$ python3 -q
>>> import numpy as np
>>> np.set_printoptions(suppress=True, linewidth=120)
>>> mat = np.load("layer13.npy")
>>> mat
array([[  1.8,  -0.3,  -0.1,   0.9,   0.1,   0.5,  -0.9,  -1.1,   1. ,   1.8,  -0.8,  -0.4],
       [ -1. ,   0.9,   0. ,   0.3,   0.7,   0.9,   0.6,  -0.6,   1. ,   1.1,  -0.3,  -0.6],
       [ -0.8,  -1. ,   1.2,  -0.7,   0.8,  -0.6,   1.7,   0.3,   0.3,   0.2,  -0.7,   0.6],
       [  1. ,   0.5,   1. ,  -0.8,   0.2,   1.3,  -1.3,   2.2,   0.5,  -0.6,   2.1,  -1.5],
       [ -0.4,   0.3,  -0.8,  -0.3,   0.5,   0.7,  -0.6,  -0.2,   1.4,  -0.4,  -0.5,   0.4],
       [ -0.7,   1.2,  -0.5,  -0.3,  -0.3,   1.4,  -0.2,  -2.7,   0.1,  -2.7,   0. ,  -0.1],
       [  0.8,   1.7,  -0.3,  -0.1,   0.6,  -0.4,   1. ,  -0.8,  -1. ,  -1. ,   1. ,  -0.6],
       [  0.2,   1.1,  -0.3,   0. ,  -0.1,   2.3,  -0.1,  -0.3,   0.7,  -0.7,   1. ,   0.7],
       [  0.4,   0. ,   0.8,   0.5,  -0.8,  -1.2,   1.3,   1.1,   0.3,   0.5,   0.3,   0.7],
       [ -0.6,   0. ,   1.7,   1.2,   0.7,   0.3,  -0.3,  -1.2,   1.6,   0.2,  -0.1,  -0.1],
       [  0.2,  -1.1,   1.7,  -0.6,   0.8,  -0.5,  -1.4,   1.3,   1. ,   1. ,   1.2,  -0.1],
       [ -0.3,  -1.1,   0.1,  -1. ,   2.9,   2.7,   1. ,   0.3,   0. ,  -1. ,   0.8,   1.4],
       [ -0.1,  -0.6,   1.1,  -0.9,  -1. ,   0.6,   0.7,  -1.7,   0.5,  -1.6,   0.3,  -0.5],
       [ -2.1,   0.1,  -1.5,  -0.9,  -0.2,  -1. ,  -0.3,  -1.2,   1.4,  -2.2,   0.6,   1.2],
       [ -2. ,   0.4,  -0.3,  -1.3,  -0.5,  -0.3,   0.7,   0.6,  -1.4,   0.6,   0.3,   0.4],
       [ -0.8,  -1.1,   0.1,   0.5,  -0.6,   0.7,  -1.2,   0.5,  -1.8,   0. ,   2.8,   0.4],
       [ -0.7,  -1.3,   0.4,   0.6,  -0.6,  -0.5,   1.7,  -0.4,   0.7,   2. ,   0.1,  -1.6],
       [ -2.3,   0.4,   2.1,   1.2,   0.2,  -1.6,  -0.8,  -0.3,  -0.2,  -0.6,  -0.7,  -0.3],
       [  0. ,  -0.4,  -0.6,   0. ,  -0.2,   2. ,   0.3,  -0.6,  -0.4,   0.8,   1.2,   1. ],
       [  0.1,   1. ,   1.8,   0.5,  -0.2,  -0.9,   0.3,  -1.6,   0.4,   0.6,   2.1,  -0.3],
       [  1. ,  -0.1,   0.2,  -0.4,   0.4,   0.5,  -0.9,   1.3,  -0.9,  -2.1,   0.8,  -0.2],
       [ -0.6,   1.6,   0.1,  -1.3,  -1.5,   2. ,   1. ,  -0.3,  -1.1,   0.3,  -1.4,  -0.1],
       [ -0.7,   0.5,   0.3,  -0.1,   1.2,   1.5,   1.7,  -0.4,   2.3,   0.1,   0.8,   0.1],
       [  0. ,   2.1,  -1.2,   1.1,   0.4,  -1.3,  -0.1,   0.1,  -0.6,  -1.5,  -1.1,   1. ],
       [ -0.7,   0.3,  -0.6,  -0.4,   0.7,   1.7,  -1.6,   1. ,   1.8,   0.9,   0.2,   0.4],
       [ -2. ,   2. ,  10. , -38. ,   2. ,  20. , -10. ,   2. ,  10. , -32. ,  36. , -14. ],
       [  0.4,   0.6,  -0.6,   2.1,   0. ,  -0.7,  -0.2,  -0.5,   2. ,   0. ,  -1.4,  -0.4],
       [ -1.9,  -0.6,  -0.9,   1.2,   1.4,   1.2,   0.2,  -0.3,   0. ,  -0.4,   0.3,   0.7],
       [ -1.1,  -1.6,  -1.1,   0.8,  -1.7,   0.7,   0.1,   1.3,   1.6,  -0.1,   0.1,  -2. ],
       [  0.8,   1.9,   0.8,  -1. ,  -0.2,  -0.8,   0.5,   1. ,   0.8,   0. ,  -0.7,   1.6],
       [ -0.1,  -1.3,  -0.6,  -0.3,  -0.2,  -0.2,  -0.7,  -0.3,   2.2,  -0.3,  -2.1,   1.1],
       [ -0.3,   0.2,   2. ,   0.6,  -0.8,   0.9,  -0.3,  -1.1,   0. ,   0. ,   0.4,  -1.1],
       [  0.8,  -0.2,   0.7,   0.2,  -0.2,   1. ,  -2.2,   0. ,   1.8,  -0.3,  -1.3,   0.5],
       [ -0.8,  -0.8,  -1.1,  -1.4,  -3. ,  -0.3,  -1.6,  -0.3,   1. ,  -1. ,  -0.8,  -0.6],
       [ -0.6,  -1. ,  -0.2,   0.4,   1.6,  -0.5,   0.8,   1.2,  -0.6,  -0.7,   1.3,  -0.3],
       [  1.6,   0.3,   0.6,  -2.4,  -1.2,   0.9,   1.2,   1.1,  -0.2,  -1.3,  -0.2,   0.7]])
>>> q, vecs = np.linalg.qr(mat[:, :1])[0], np.linalg.qr(mat[:, 1:])[0]
>>> sigma = np.linalg.svd(q.T @ vecs, compute_uv=False)
>>> round(float(np.linalg.norm(q @ q.T - vecs @ vecs.T, 2)), 3)
1.0
>>> (sigma > 0.9).sum()
np.int64(0)
>>> np.round(np.degrees(np.arccos(sigma.clip(0, 1))), 3)
array([61.393])
